% python3 -q
>>> import numpy as np
>>> import numpy.linalg as la
>>> np.set_printoptions(suppress=True, linewidth=160)
>>> X = np.load("run7.npy")
>>> X
array([[-2.,  0., -3.,  0., -3., -3.],
       [ 0., -2.,  0., -3.,  0.,  0.],
       [-3.,  0., -2.,  0., -3., -3.],
       [ 0., -3.,  0., -2.,  0.,  0.],
       [-3.,  0., -3.,  0., -2., -3.],
       [-3.,  0., -3.,  0., -3., -2.]])
>>> x0 = np.array([2, 3, -2, 3, 2, -2])
>>> y = X @ x0
>>> y
array([  2., -15.,  -2., -15.,   2.,  -2.])
>>> np.round(la.solve(X, y + X[:, 1]), 2)
array([ 2.,  4., -2.,  3.,  2., -2.])
>>> np.round(la.solve(X.T, X[3]), 2)
array([-0., -0., -0.,  1.,  0.,  0.])
>>> np.round(la.solve(X, 3 * y), 2)
array([ 6.,  9., -6.,  9.,  6., -6.])
>>> np.round(la.solve(X, y), 2)
array([ 2.,  3., -2.,  3.,  2., -2.])
>>> arr = np.load("m.npy")
>>> arr
array([[2, 5, 0, 0, 0, 0],
       [3, 3, 0, 0, 0, 0],
       [1, 1, 0, 0, 0, 0],
       [0, 0, 2, 5, 0, 0],
       [0, 0, 3, 3, 0, 0],
       [0, 0, 1, 1, 0, 0],
       [0, 0, 0, 0, 2, 5],
       [0, 0, 0, 0, 3, 3],
       [0, 0, 0, 0, 1, 1]])
>>> A2 = np.c_[arr[:, :2] @ np.array([[2, 2], [1, 1]]), np.array([2, -3, -1, 3, 0, 2, 3, -2, -2])]
>>> A2
array([[ 9,  9,  2],
       [ 9,  9, -3],
       [ 3,  3, -1],
       [ 0,  0,  3],
       [ 0,  0,  0],
       [ 0,  0,  2],
       [ 0,  0,  3],
       [ 0,  0, -2],
       [ 0,  0, -2]])
>>> np.round(la.norm(la.qr(arr)[0].T @ A2, axis=0) ** 2 / ((A2 ** 2).sum(axis=0) + 1e-12), 2)
array([1.  , 1.  , 0.88])
>>> np.round(la.norm(A2 - arr @ la.lstsq(arr, A2)[0], axis=0), 2) + 0
array([0.  , 0.  , 2.28])
>>> la.matrix_rank(A2)
np.int64(2)
>>> la.matrix_rank(np.c_[arr, A2])
np.int64(7)
>>> np.round(la.lstsq(arr, A2[:, 0])[0], 2) + 0
array([2., 1., 0., 0., 0., 0.])
>>> r0 = np.array([1, 0])
>>> np.cross(A2[2, :3], A2[4, :3])
array([0, 0, 0])
>>> np.correlate(A2[2], A2[4], "full")
array([0, 0, 0, 0, 0])
>>> np.convolve(A2[2], r0)
array([ 3,  3, -1,  0])
>>> proj = arr @ la.solve(arr.T @ arr, arr.T)
>>> np.round(np.diag(proj), 2)
array([1. , 0.9, 0.1, 1. , 0.9, 0.1, 1. , 0.9, 0.1])
>>> round(float(np.trace(proj)), 2)
6.0
>>> mat = np.loadtxt("sample11.csv", delimiter=",")
>>> mat
array([[ 0.6, -0.3, -0.4,  0.6, -0.3,  0.6,  0.2],
       [ 0.8,  0.4, -1.4, -0.6, -1.3, -1.7,  1.2],
       [ 0.8,  1.2,  0.6, -1.4,  0.2, -0.5,  0.7],
       [-0.1, -1.3, -0.3,  0.5,  0.3, -0.3,  1.8],
       [-1.2,  0.1, -0.6,  0.9,  1.6,  0. , -1.6],
       [ 1.3,  1.1, -0.6, -0.7,  1.8,  0. ,  1.1],
       [ 0. ,  1. ,  0.5,  2.5,  1.5,  4.5, 13. ],
       [ 1.3, -0.2,  0.9,  1.2, -0.6,  0. ,  1.8],
       [-0.6, -1.2,  0.2,  0.4,  0.8,  0.1, -0.1],
       [-1.3,  0.6,  1. , -0.2, -1.9,  0.7,  1.1],
       [ 0.6, -1.5, -0.8, -0.3, -0.4,  0.4,  0.5],
       [-0.5, -2.2,  1.3,  1. ,  0.5,  0.2, -1.3],
       [ 1.7,  1. , -1.7, -1.2, -0.2, -0.2,  1.4],
       [-0.7,  0.3,  2.4,  1.6, -1.2, -0.3, -0.8],
       [ 0.3, -3.4,  0.9, -0.6, -0.9,  0.4,  1.7],
       [ 0. ,  1.5,  1.5,  1. , -0.7,  1.9,  0. ],
       [ 1.1,  0.1, -0.7, -0.6,  1.3,  1.3, -0.5],
       [ 0.2, -0.2,  1.4,  0.3,  1. , -0.5, -0.1],
       [ 0.1,  0.3,  1.2,  0.8, -1.5, -0.9,  1.4],
       [ 1.7,  0.9, -1.6,  0. , -2.2, -0.3,  0.1],
       [-0.5,  0. , -0.5,  2. ,  0.9,  1.1,  1.8],
       [ 0.1,  0.7, -0.5, -0.6, -1.4,  0.4,  1.5],
       [-0.3, -0.3, -0.7,  0.6,  1.1, -0.2, -1.2],
       [-0.8,  0.7,  1. ,  0. , -0.3,  0. , -0.3],
       [ 1. ,  0.6, -0.7,  0.3, -1. , -1.1,  0.1],
       [ 0.3, -1.4,  0.7,  0. ,  0. ,  1.3,  0.9],
       [ 0.2,  2.8,  0.8, -1.8,  2. , -0.1,  1.2],
       [-1.4,  0.3,  2.1,  0.4, -2. ,  1.6,  0.9],
       [-0.6,  0.9,  0. , -0.2,  0.4, -1.6,  0.5],
       [-0.8, -1. , -1.6, -0.5, -1.4, -0.6,  0.5],
       [ 1.1,  0.1,  0.1,  1.2, -0.4, -1. , -0.6],
       [ 1.2,  0.8, -0.9,  1.2,  0.4,  0.5,  0.1],
       [-0.1,  0.2,  0.4, -0.6, -0.2, -0.8,  0.1],
       [ 0.8,  0.2, -0.4, -1. ,  0.6, -0.6,  0.2],
       [-0.4, -0.3,  1.7, -0.3, -0.1,  0.9,  1.2],
       [-0.3, -0.3,  1.3, -0.2,  2.1,  0.7,  0.7]])
>>> A2 = np.c_[mat[:, :1] @ np.array([[2]]), np.array([-1, -2, -2, -2, -2, 1, 1, -2, 1, -1, 1, -1, 1, 2, 0, -1, 2, -1, 2, 1, 1, -2, 1, 2, -2, 0, 0, -1, -2, -1, -1, -2, -1, 2, 0, -1])]
>>> A2
array([[ 1.2, -1. ],
       [ 1.6, -2. ],
       [ 1.6, -2. ],
       [-0.2, -2. ],
       [-2.4, -2. ],
       [ 2.6,  1. ],
       [ 0. ,  1. ],
       [ 2.6, -2. ],
       [-1.2,  1. ],
       [-2.6, -1. ],
       [ 1.2,  1. ],
       [-1. , -1. ],
       [ 3.4,  1. ],
       [-1.4,  2. ],
       [ 0.6,  0. ],
       [ 0. , -1. ],
       [ 2.2,  2. ],
       [ 0.4, -1. ],
       [ 0.2,  2. ],
       [ 3.4,  1. ],
       [-1. ,  1. ],
       [ 0.2, -2. ],
       [-0.6,  1. ],
       [-1.6,  2. ],
       [ 2. , -2. ],
       [ 0.6,  0. ],
       [ 0.4,  0. ],
       [-2.8, -1. ],
       [-1.2, -2. ],
       [-1.6, -1. ],
       [ 2.2, -1. ],
       [ 2.4, -2. ],
       [-0.2, -1. ],
       [ 1.6,  2. ],
       [-0.8,  0. ],
       [-0.6, -1. ]])
>>> np.round(la.lstsq(mat, A2[:, 0])[0], 2) + 0
array([2., 0., 0., 0., 0., 0., 0.])
>>> la.matrix_rank(A2)
np.int64(2)
>>> r0, g = mat[16], mat[33]
>>> print(np.round(r0 @ g, 2))
1.68
>>> p = (r0 @ g) / (r0 @ r0) * r0
>>> round(float((g - p) @ r0), 2)
0.0
>>> print(p.round(2))
[ 0.32  0.03 -0.21 -0.18  0.38  0.38 -0.15]
>>> round(float(la.norm(r0 + g) ** 2 + la.norm(r0 - g) ** 2), 2)
16.6
>>> np.round(g - p, 2)
array([ 0.48,  0.17, -0.19, -0.82,  0.22, -0.98,  0.35])
>>> A = np.load("a.npy")
>>> A.round(2)
array([[0.03, 0.07, 0.04, 0.12, 0.1 ],
       [0.07, 0.15, 0.1 , 0.27, 0.21],
       [0.04, 0.1 , 0.06, 0.17, 0.13],
       [0.12, 0.27, 0.17, 0.46, 0.36],
       [0.1 , 0.21, 0.13, 0.36, 0.29]])
>>> r = la.matrix_rank(A)
>>> r
np.int64(1)
>>> ns = la.svd(A)[2][r:].T
>>> print([int(la.matrix_rank(A[:i])) for i in range(1, len(A) + 1)])
[1, 1, 1, 1, 1]
>>> ns.shape
(5, 4)
